>>> import numpy as np
>>> np.set_printoptions(precision=4, suppress=True, linewidth=120, floatmode="fixed")
>>> data = np.loadtxt("w.csv", delimiter=",")
>>> data
array([[ -1.1931,   0.0223,  -1.0077,  -8.5579],
       [ -1.5938,   1.1947,  -0.2844,  -6.2971],
       [  1.2120,  -3.6200,  -2.0906,  -6.9233],
       [  0.1647,  -2.4043,  -1.8792,  -8.8808],
       [ -1.5979,   1.2188,  -0.3071,  -6.2632],
       [ -2.2091,   1.1876,  -0.8082, -10.6038],
       [ -0.9692,   1.1838,   0.2292,  -1.9768],
       [ -2.9959,   3.5818,   0.6710,  -5.9939],
       [  0.2028,  -2.3878,  -1.8969,  -8.9042],
       [  0.2108,  -2.4119,  -1.9124,  -8.8939],
       [ -1.5838,   1.2058,  -0.2578,  -6.2750],
       [ -2.5941,   2.3816,  -0.0936,  -8.2902],
       [  0.2080,  -2.4080,  -1.8784,  -8.9006],
       [ -0.5858,  -0.0431,  -0.4918,  -4.3167],
       [ -0.0081,   0.0256,   0.0210,  -0.0001],
       [ -2.9755,   3.6049,   0.5737,  -5.9875],
       [ -1.9872,   2.4125,   0.4221,  -4.0150],
       [  0.8294,  -2.3698,  -1.4131,  -4.5836],
       [  0.3941,  -1.1937,  -0.7134,  -2.3328],
       [ -0.0181,   0.0103,  -0.0202,  -0.0236],
       [ -1.1875,  -0.0391,  -1.0125,  -8.6161],
       [  0.2011,  -2.3826,  -1.9207,  -8.9045],
       [  0.4116,  -1.1971,  -0.7152,  -2.2983],
       [ -1.2186,  -0.0159,  -1.0125,  -8.5732],
       [ -2.0337,   2.4008,   0.3653,  -4.0053],
       [ -0.0318,  -0.0244,   0.0109,   0.0159],
       [  0.0236,   0.0286,  -0.0102,  -0.0224]])
>>> Z = data[[16, 10]].astype(float)
>>> for _ in range(6):
...     idx = np.linalg.norm(data[:, None] - Z, axis=-1).argmin(axis=1)
...     Z = np.array([data[idx == j].mean(axis=0) for j in range(2)])
... 
>>> idx
array([1, 1, 1, 1, 1, 1, 0, 0, 1, 1, 1, 1, 1, 0, 0, 0, 0, 1, 0, 0, 1, 1, 0, 1, 0, 0, 0])
>>> print(np.bincount(idx))
[12 15]
